% python3 -q
>>> import numpy as np
>>> from numpy import linalg as LA
>>> np.set_printoptions(precision=2, suppress=True, linewidth=100)
>>> def rd(a):
...     return np.round(a, 2) + 0
... 
>>> f = np.array([-6, 2, 7, 2]) + 0.5
>>> M = np.outer(f, f) / (f @ f)
>>> rd(M)
array([[ 0.31, -0.14, -0.42, -0.14],
       [-0.14,  0.06,  0.19,  0.06],
       [-0.42,  0.19,  0.57,  0.19],
       [-0.14,  0.06,  0.19,  0.06]])
>>> def softmax(z):
...     e = np.exp(z - z.max(axis=-1, keepdims=True))
...     return e / e.sum(axis=-1, keepdims=True)
... 
>>> rd(softmax(M[2] + 3))
array([0.14, 0.25, 0.36, 0.25])
>>> rd(softmax(M[2]))
array([0.14, 0.25, 0.36, 0.25])
>>> softmax(M).sum(axis=1)
array([1., 1., 1., 1.])
>>> scores = M @ M.T / np.sqrt(4)
>>> rd(softmax(scores + np.triu(np.full(scores.shape, -np.inf), 1)))
array([[1.  , 0.  , 0.  , 0.  ],
       [0.47, 0.53, 0.  , 0.  ],
       [0.25, 0.34, 0.41, 0.  ],
       [0.23, 0.25, 0.27, 0.25]])
>>> softmax(scores).round(6).argmax(axis=1)
array([0, 2, 2, 2])
>>> rd(softmax(scores))
array([[0.3 , 0.24, 0.21, 0.24],
       [0.23, 0.25, 0.27, 0.25],
       [0.19, 0.25, 0.31, 0.25],
       [0.23, 0.25, 0.27, 0.25]])
>>> rng = np.random.default_rng(297)
>>> A2 = M + rng.integers(-2, 3, (4, 1)) @ rng.integers(-2, 3, (1, 4))
>>> rd(A2)
array([[-1.69,  1.86, -2.42,  1.86],
       [-2.14,  2.06, -1.81,  2.06],
       [ 0.58, -0.81,  1.57, -0.81],
       [-1.14,  1.06, -0.81,  1.06]])
>>> rd(A2 - M)
array([[-2.,  2., -2.,  2.],
       [-2.,  2., -2.,  2.],
       [ 1., -1.,  1., -1.],
       [-1.,  1., -1.,  1.]])
>>> rd(LA.svd(A2 - M, compute_uv=False))
array([6.32, 0.  , 0.  , 0.  ])
>>> rd(LA.det(M[::-1]))
np.float64(0.0)
>>> rd(LA.det(2 * M)), rd(LA.det(M))
(np.float64(0.0), np.float64(0.0))
>>> rd(np.poly(M))
array([ 1., -1.,  0.,  0.,  0.])
>>> LA.lstsq(M[:-1].T, M[-1])[2]
np.int32(1)
>>> X = np.eye(3, dtype=int)[rng.permutation(3)] * np.array([-2, 1, 2])
>>> X
array([[-2,  0,  0],
       [ 0,  1,  0],
       [ 0,  0,  2]])
>>> labels = rng.permutation(3)
>>> labels
array([1, 2, 0])
>>> A2 = X[labels][:, labels]
>>> np.diag(A2)
array([ 1,  2, -2])
>>> rd(np.sort(np.abs(LA.eigvals(A2))))
array([1., 2., 2.])
>>> A2
array([[ 1,  0,  0],
       [ 0,  2,  0],
       [ 0,  0, -2]])
>>> ev, V = LA.eig(A2)
>>> np.prod(ev)
np.float64(-4.0)
>>> rd(np.sort(LA.eigvals(A2 @ A2)))
array([1., 4., 4.])
>>> ev
array([ 1.,  2., -2.])
>>> rd(np.sort(LA.eigvals(LA.inv(A2))))
array([-0.5,  0.5,  1. ])
>>> rd(np.sort(LA.eigvals(A2.T)))
array([-2.,  1.,  2.])
>>> labels = rng.permutation(3)
>>> A2 = X[:, labels] * rng.choice([-1, 1], 3)
>>> A2
array([[ 0, -2,  0],
       [-1,  0,  0],
       [ 0,  0, -2]])
>>> Uu, _, vt = LA.svd(X.T @ A2)
>>> labels
array([1, 0, 2])
>>> ev, V = LA.eigh(X)
>>> np.abs(V[:, -1])
array([0., 0., 1.])
>>> (ev > 1e-8).sum(), (ev < -1e-8).sum()
(np.int64(2), np.int64(1))
>>> V.T @ V
array([[1., 0., 0.],
       [0., 1., 0.],
       [0., 0., 1.]])
>>> rd(LA.eigvalsh(X + -2 * np.eye(3)))
array([-4., -1.,  0.])
>>> K = np.load("mat.npy")
>>> K
array([[-4.,  0.,  1., -3.],
       [ 3., -3., -3., -3.],
       [-5.,  0.,  2., -3.],
       [-5.,  6.,  5.,  6.]])
>>> rd(LA.det(K.T))
np.float64(0.0)
>>> rd(LA.eigvals(K).sum().real)
np.float64(1.0)
>>> rd(K @ LA.pinv(K) @ K)
array([[-4.,  0.,  1., -3.],
       [ 3., -3., -3., -3.],
       [-5.,  0.,  2., -3.],
       [-5.,  6.,  5.,  6.]])
>>> np.unique(K.round(6), axis=0).shape
(4, 4)
>>> np.abs(np.diag(LA.qr(K)[1])) > 1e-9
array([ True,  True,  True, False])
>>> rd(np.trace(LA.pinv(K) @ K))
np.float64(3.0)
